$ python -q
>>> import numpy as np
>>> np.set_printoptions(suppress=True, linewidth=120)
>>> def tidy(a):
...     return np.round(a, 1) + 0
... 
>>> J = np.load("block9.npy")
>>> J
array([[2, 1, 2, 0],
       [0, 2, 1, 2],
       [2, 0, 2, 1],
       [1, 2, 0, 2]])
>>> np.allclose(J @ J.T, J.T @ J)
True
>>> tidy(np.abs(np.linalg.eigvals(J)).max())
np.float64(5.0)
>>> np.trace(J)
np.int64(8)
>>> (J - J.T) / 2
array([[ 0. ,  0.5,  0. , -0.5],
       [-0.5,  0. ,  0.5,  0. ],
       [ 0. , -0.5,  0. ,  0.5],
       [ 0.5,  0. , -0.5,  0. ]])
>>> (J + J.T) / 2
array([[2. , 0.5, 2. , 0.5],
       [0.5, 2. , 0.5, 2. ],
       [2. , 0.5, 2. , 0.5],
       [0.5, 2. , 0.5, 2. ]])
>>> tidy(np.sort(np.abs(np.linalg.eigvals(J))))
array([1., 1., 3., 5.])
>>> X = np.array([[7, -1, 0, 0], [-3, 3, 0, 0], [0, 0, 7, -1], [0, 0, -3, 3]])
>>> (X != 0).astype(int)
array([[1, 1, 0, 0],
       [1, 1, 0, 0],
       [0, 0, 1, 1],
       [0, 0, 1, 1]])
>>> tidy(np.sort(np.linalg.eigvals(X).real))
array([2.4, 2.4, 7.6, 7.6])
>>> tidy(np.linalg.det(X))
np.float64(324.0)
>>> np.flatnonzero(np.linalg.matrix_power((X != 0) + (X.T != 0) + np.eye(4), 4)[2])
array([2, 3])
>>> vals, V = np.linalg.eig(X)
>>> tidy(vals)
array([7.6, 2.4, 7.6, 2.4])
>>> tidy(np.prod(vals))
np.float64(324.0)
>>> tidy(np.sort(np.linalg.eigvals(X @ X)))
array([ 5.5,  5.5, 58.5, 58.5])
>>> M = np.array([[2, 0, 0, 0], [-2, -2, 0, 0], [0, 0, 2, 0], [0, 0, -2, -2]])
>>> # 2 groups of indices that never mix
>>> np.einsum("ii->", M)
np.int64(0)
>>> np.poly(M)
array([ 1.,  0., -8.,  0., 16.])
>>> np.einsum("ij,ji->", M, M)
np.int64(16)
>>> tidy(np.linalg.det(M[::-1]))
np.float64(16.0)
>>> tidy(np.linalg.eigvals(M).sum().real)
np.float64(0.0)
>>> rng = np.random.default_rng(688714)
>>> lab = rng.permutation(4)
>>> other = M[:, lab] * rng.choice([-1, 1], 4)
>>> other
array([[ 0,  0,  2,  0],
       [ 0,  0, -2,  2],
       [ 2,  0,  0,  0],
       [-2,  2,  0,  0]])
>>> left, _, vt = np.linalg.svd(M.T @ other)
>>> tidy(left @ vt)
array([[ 0.,  0.,  1.,  0.],
       [ 0.,  0.,  0., -1.],
       [ 1.,  0.,  0.,  0.],
       [ 0., -1.,  0.,  0.]])
>>> lab
array([2, 3, 0, 1])
>>> tidy(np.linalg.eigvals(other))
array([ 2.+0.j,  2.+0.j, -2.+0.j, -2.+0.j])
>>> tidy(np.linalg.eigvals(other).sum().real)
np.float64(0.0)
>>> tidy(np.linalg.det(other[::-1]))
np.float64(16.0)
>>> np.kron(np.eye(2, dtype=int), other)
array([[ 0,  0,  2,  0,  0,  0,  0,  0],
       [ 0,  0, -2,  2,  0,  0,  0,  0],
       [ 2,  0,  0,  0,  0,  0,  0,  0],
       [-2,  2,  0,  0,  0,  0,  0,  0],
       [ 0,  0,  0,  0,  0,  0,  2,  0],
       [ 0,  0,  0,  0,  0,  0, -2,  2],
       [ 0,  0,  0,  0,  2,  0,  0,  0],
       [ 0,  0,  0,  0, -2,  2,  0,  0]])
>>> arr = np.eye(6, dtype=int)[rng.permutation(6)]
>>> arr
array([[0, 0, 0, 1, 0, 0],
       [0, 0, 0, 0, 0, 1],
       [0, 0, 0, 0, 1, 0],
       [0, 0, 1, 0, 0, 0],
       [1, 0, 0, 0, 0, 0],
       [0, 1, 0, 0, 0, 0]])
>>> # 2 blocks once reordered
>>> f = np.array([2, 1])
>>> np.array([np.convolve(row, f, "same") for row in arr])
array([[0, 0, 0, 2, 1, 0],
       [0, 0, 0, 0, 0, 2],
       [0, 0, 0, 0, 2, 1],
       [0, 0, 2, 1, 0, 0],
       [2, 1, 0, 0, 0, 0],
       [0, 2, 1, 0, 0, 0]])
>>> np.unravel_index(np.abs(arr).argmax(), arr.shape)
(np.int64(0), np.int64(3))
>>> np.linalg.matrix_rank(arr)
np.int64(6)
>>> K = np.loadtxt("test16.csv", delimiter=",")
>>> K
array([[ -4.4,   4.9,   2.4,   2.4,   1.5,   4.1,  -4.8,  -1.1],
       [  6.3,  -5.8,  -3.4,  -2.2,  -2.7,  -4.6,   5.7,   0.7],
       [ -2.9,   3.1,   1.7,   1.2,   1.3,   2.7,  -2.9,  -0.8],
       [ -4.6,   5.3,   3.6,   1.6,   2.6,   4.1,  -5.4,  -1. ],
       [ 11.3, -10.8,  -7.3,  -4.8,  -4.7,  -9.4,  11.2,   2.3],
       [ -1.9,   1.7,   1.5,   1.1,   1.1,   1.2,  -1.2,  -0.6],
       [ -1.9,   1.9,   1.3,   0.9,   1.1,   2.3,  -1.9,  -0.2],
       [  2. ,  -2.1,  -1.2,  -0.6,  -0.7,  -1.4,   1.6,   0.2],
       [ -1.3,   0.9,   0.4,   0.8,  -0.1,   0.6,  -0.8,  -0.7],
       [  5.6,  -4.9,  -3.1,  -1.8,  -2. ,  -4.1,   4.7,   0.7],
       [  1.4,  -1.4,  -0.7,  -1.2,  -0.3,  -0.8,   1.2,  -0.1],
       [  0.4,   0.2,  -0.2,  -0.1,  -0.1,  -0.7,   1.3,   0.2],
       [  3. ,  -2.9,  -1.3,  -0.9,  -1.1,  -2.5,   2.7,   0.1],
       [  0. ,  -0.2,   0.7,   0.1,   0.3,   0.1,  -0.5,  -0.1],
       [  1.3,  -1.3,  -0.9,  -0.9,  -0.9,  -1.3,   1.6,   0. ],
       [  4.6,  -4.7,  -2.7,  -2. ,  -2.4,  -3.9,   4.7,   1.3],
       [ -3.5,   4.3,   2.1,   1.7,   1.5,   3.3,  -4.1,  -0.9],
       [-10.7,  10.2,   6.4,   4.4,   4. ,   8.4,  -9.6,  -1.5],
       [  4.4,  -4.7,  -2.5,  -1.4,  -2.5,  -3.8,   4.8,   0.9],
       [  3.1,  -3.4,  -2.5,  -0.4,  -1.2,  -2.6,   3.5,   0. ]])
>>> other = np.c_[K[:, :6] @ np.array([[2, 1, 0, -1, 0, 2],
...     [2, -1, 0, 0, 0, -2],
...     [-2, 1, -1, 0, 0, -2],
...     [-2, 2, -2, -2, 0, 1],
...     [0, 2, -2, -1, 1, -1],
...     [-2, -1, 2, 2, 1, 0]]), np.array([7, -7, 5, 5, -4, -6, 8, 7, -6, 3, -3, -2, -3, -7, -5, 0, 4, -3, 6, 2])]
>>> tidy(other)
array([[-16.8,  -3.2,  -2. ,   6.3,   5.6, -22.5,   7. ],
       [ 21.4,   3.5,   4. ,  -8.4,  -7.3,  31.5,  -7. ],
       [-10.8,  -2. ,  -1.3,   4.6,   4. , -15.5,   5. ],
       [-17.2,  -2. ,  -3.8,   7. ,   6.7, -28. ,   5. ],
       [ 44. ,   5.2,   7.5, -15.8, -14.1,  58.7,  -4. ],
       [ -8. ,   1.1,  -3.5,   1. ,   2.3, -10.2,  -6. ],
       [ -9. ,  -0.8,  -0.7,   3.6,   3.4, -10.4,   8. ],
       [  6.2,   1.7,   1. ,  -2.9,  -2.1,  10.7,   7. ],
       [ -4.4,  -1. ,  -0.6,   1. ,   0.5,  -4.3,  -6. ],
       [ 19.4,   3.9,   2.5,  -8.2,  -6.1,  27.4,   3. ],
       [  5.4,  -0.1,   2.1,  -0.3,  -1.1,   6.1,  -3. ],
       [  3.2,   0.3,  -0.8,  -1.5,  -0.8,   0.8,  -2. ],
       [  9.6,   3.1,   0.3,  -5.1,  -3.6,  14.6,  -3. ],
       [ -2.2,   1.6,  -1.3,  -0.3,   0.4,  -1.2,  -7. ],
       [  6.2,  -0.6,   1.9,  -1.2,  -2.2,   7. ,  -5. ],
       [ 17. ,   1.7,   3.7,  -6. ,  -6.3,  24.4,   0. ],
       [-12.6,  -2.6,  -1.9,   5.2,   4.8, -19.6,   4. ],
       [-39.4,  -6.1,  -6.4,  14.7,  12.4, -54.2,  -3. ],
       [ 14.8,   2.6,   2.7,  -6.7,  -6.3,  24.3,   6. ],
       [ 10.4,   3.4,   0.5,  -6.3,  -3.8,  18.8,   2. ]])
>>> np.linalg.matrix_rank(np.c_[K, other])
np.int64(9)
>>> tidy(np.linalg.norm(other - K @ np.linalg.lstsq(K, other)[0], axis=0))
array([ 0. ,  0. ,  0. ,  0. ,  0. ,  0. , 15.9])
>>> tidy(np.linalg.norm(np.linalg.qr(K)[0].T @ other, axis=0) ** 2 / ((other ** 2).sum(axis=0) + 1e-12))
array([1. , 1. , 1. , 1. , 1. , 1. , 0.5])
>>> np.linalg.matrix_rank(other)
np.int64(7)
